% ipython --no-banner

In [1]: import numpy as np

In [2]: np.set_printoptions(precision=2, suppress=True, linewidth=160, sign=" ")

In [3]: A2 = np.array([[3]])

In [4]: cent = np.array([[0, 0, 1], [3, 0, 1], [3, 3, 0]])

In [5]: K = np.block([[A2, np.zeros((1, 3))], [np.zeros((3, 1)), cent]])

In [6]: K
Out[6]: 
array([[ 3.,  0.,  0.,  0.],
       [ 0.,  0.,  0.,  1.],
       [ 0.,  3.,  0.,  1.],
       [ 0.,  3.,  3.,  0.]])

In [7]: # 2 blocks once reordered

In [8]: u, r1 = K[3], K[1]

In [9]: u @ u
Out[9]: np.float64(18.0)

In [10]: u @ r1
Out[10]: np.float64(0.0)

In [11]: pr = (u @ r1) / (u @ u) * u

In [12]: (r1 - pr) @ u
Out[12]: np.float64(0.0)

In [13]: np.outer(u, r1)
Out[13]: 
array([[ 0.,  0.,  0.,  0.],
       [ 0.,  0.,  0.,  3.],
       [ 0.,  0.,  0.,  3.],
       [ 0.,  0.,  0.,  0.]])

In [14]: r1 - pr
Out[14]: array([ 0.,  0.,  0.,  1.])

In [15]: w1 = np.array([[-2, 0, -4, 2, -5, -5],
    ...:     [3, -4, -3, 3, -2, 5],
    ...:     [3, -2, 5, 0, -1, 0],
    ...:     [-1, -3, -4, -4, 3, 1]])

In [16]: beta = np.array([2, -2, 0, -3, 2, 0])

In [17]: H = np.maximum(K @ w1 + beta, 0)

In [18]: np.linalg.matrix_rank(H)
Out[18]: np.int64(4)

In [19]: cent = np.array([[1, 4, 4], [3, 2, 4], [4, 0, 1], [0, 2, 1], [2, 3, 0], [4, 3, 1]])

In [20]: H @ cent
Out[20]: 
array([[   0.,    6.,    3.],
       [  15.,   22.,    5.],
       [  74.,   92.,   58.],
       [ 104.,  137.,  107.]])

In [21]: w1 @ cent
Out[21]: 
array([[-48, -34, -15],
       [ -5,  19,   1],
       [ 15,   5,   9],
       [-16,  -6, -23]])

In [22]: A2 = K / np.sqrt((K ** 2).mean(axis=1, keepdims=True))

In [23]: np.linalg.matrix_rank(K - K.mean(axis=1, keepdims=True))
Out[23]: np.int64(3)

In [24]: K - K.mean(axis=1, keepdims=True)
Out[24]: 
array([[ 2.25, -0.75, -0.75, -0.75],
       [-0.25, -0.25, -0.25,  0.75],
       [-1.  ,  2.  , -1.  ,  0.  ],
       [-1.5 ,  1.5 ,  1.5 , -1.5 ]])

In [25]: A2[3]
Out[25]: array([ 0.  ,  1.41,  1.41,  0.  ])

In [26]: np.linalg.norm(A2, axis=1)
Out[26]: array([ 2.,  2.,  2.,  2.])

In [27]: np.linalg.matrix_rank(A2) == np.linalg.matrix_rank(K)
Out[27]: np.True_

In [28]: A2 = K / np.linalg.norm(K, axis=1, keepdims=True)

In [29]: G = A2 @ A2.T

In [30]: G
Out[30]: 
array([[ 1.  ,  0.  ,  0.  ,  0.  ],
       [ 0.  ,  1.  ,  0.32,  0.  ],
       [ 0.  ,  0.32,  1.  ,  0.67],
       [ 0.  ,  0.  ,  0.67,  1.  ]])

In [31]: (G - 2 * np.eye(4)).round(6).argmax(axis=1)
Out[31]: array([ 1,  2,  3,  2])

In [32]: np.linalg.norm(A2, axis=1)
Out[32]: array([ 1.,  1.,  1.,  1.])

In [33]: np.trace(G)
Out[33]: np.float64(4.0)

In [34]: np.round(np.linalg.det(G), 2)
Out[34]: np.float64(0.45)

In [35]: (G - G.T) / 2
Out[35]: 
array([[ 0.,  0.,  0.,  0.],
       [ 0.,  0.,  0.,  0.],
       [ 0.,  0.,  0.,  0.],
       [ 0.,  0.,  0.,  0.]])

In [36]: np.allclose(G @ G.T, G.T @ G)
Out[36]: True

In [37]: np.allclose(G, G.T)
Out[37]: True

In [38]: F = np.load("mat.npy")

In [39]: F
Out[39]: 
array([[ 3.,  2.,  0.,  0.],
       [ 2.,  3.,  0.,  0.],
       [ 0.,  0., -7.,  3.],
       [ 0.,  0.,  0.,  3.]])

In [40]: # 2 groups of indices that never mix

In [41]: A2 = F[0, 0] * F[1:] - np.outer(F[1:, 0], F[0])

In [42]: A2
Out[42]: 
array([[  0.,   5.,   0.,   0.],
       [  0.,   0., -21.,   9.],
       [  0.,   0.,   0.,   9.]])

In [43]: np.flatnonzero(~A2.round(6).any(axis=1))
Out[43]: array([], dtype=int64)

In [44]: rng = np.random.default_rng(356947)

In [45]: labels = rng.permutation(4)

In [46]: labels
Out[46]: array([ 0,  2,  3,  1])

In [47]: A2 = F[labels][:, labels]

In [48]: np.allclose(A2, F)
Out[48]: False

In [49]: np.diag(A2)
Out[49]: array([ 3., -7.,  3.,  3.])

In [50]: round(np.linalg.det(A2), 2), round(float(np.linalg.det(F[labels])), 2)
Out[50]: (np.float64(-105.0), -105.0)

In [51]: A2
Out[51]: 
array([[ 3.,  0.,  0.,  2.],
       [ 0., -7.,  3.,  0.],
       [ 0.,  0.,  3.,  0.],
       [ 2.,  0.,  0.,  3.]])

In [52]: def softmax(z):
    ...:     e = np.exp(z - z.max(axis=-1, keepdims=True))
    ...:     return e / e.sum(axis=-1, keepdims=True)
    ...: 

In [53]: softmax(F).sum(axis=1)
Out[53]: array([ 1.,  1.,  1.,  1.])

In [54]: np.round(softmax(F[2] + 3), 2) + 0
Out[54]: array([ 0.05,  0.05,  0.  ,  0.91])

In [55]: scores = F @ F.T / np.sqrt(4)

In [56]: softmax(scores).round(6).argmax(axis=1)
Out[56]: array([ 0,  1,  2,  2])

In [57]: np.round(softmax(scores), 2) + 0
Out[57]: 
array([[ 0.62,  0.38,  0.  ,  0.  ],
       [ 0.38,  0.62,  0.  ,  0.  ],
       [ 0.  ,  0.  ,  1.  ,  0.  ],
       [ 0.01,  0.01,  0.49,  0.49]])

In [58]: np.round(softmax(scores)[2] @ F, 2) + 0
Out[58]: array([ 0.,  0., -7.,  3.])

In [59]: labels = rng.permutation(4)

In [60]: A2 = K[:, labels] * rng.choice([-1, 1], 4)

In [61]: A2
Out[61]: 
array([[ 3., -0., -0.,  0.],
       [ 0., -0., -1.,  0.],
       [ 0., -3., -1.,  0.],
       [ 0., -3., -0.,  3.]])

In [62]: Uu, _, vt = np.linalg.svd(K.T @ A2)

In [63]: np.round(Uu @ vt, 2) + 0
Out[63]: 
array([[ 1.,  0.,  0.,  0.],
       [ 0., -1.,  0.,  0.],
       [ 0.,  0.,  0.,  1.],
       [ 0.,  0., -1.,  0.]])

In [64]: labels
Out[64]: array([ 0,  1,  3,  2])

In [65]: np.round(np.linalg.lstsq(K, A2)[0], 2) + 0
Out[65]: 
array([[ 1.,  0.,  0.,  0.],
       [ 0., -1.,  0.,  0.],
       [ 0.,  0.,  0.,  1.],
       [ 0.,  0., -1.,  0.]])
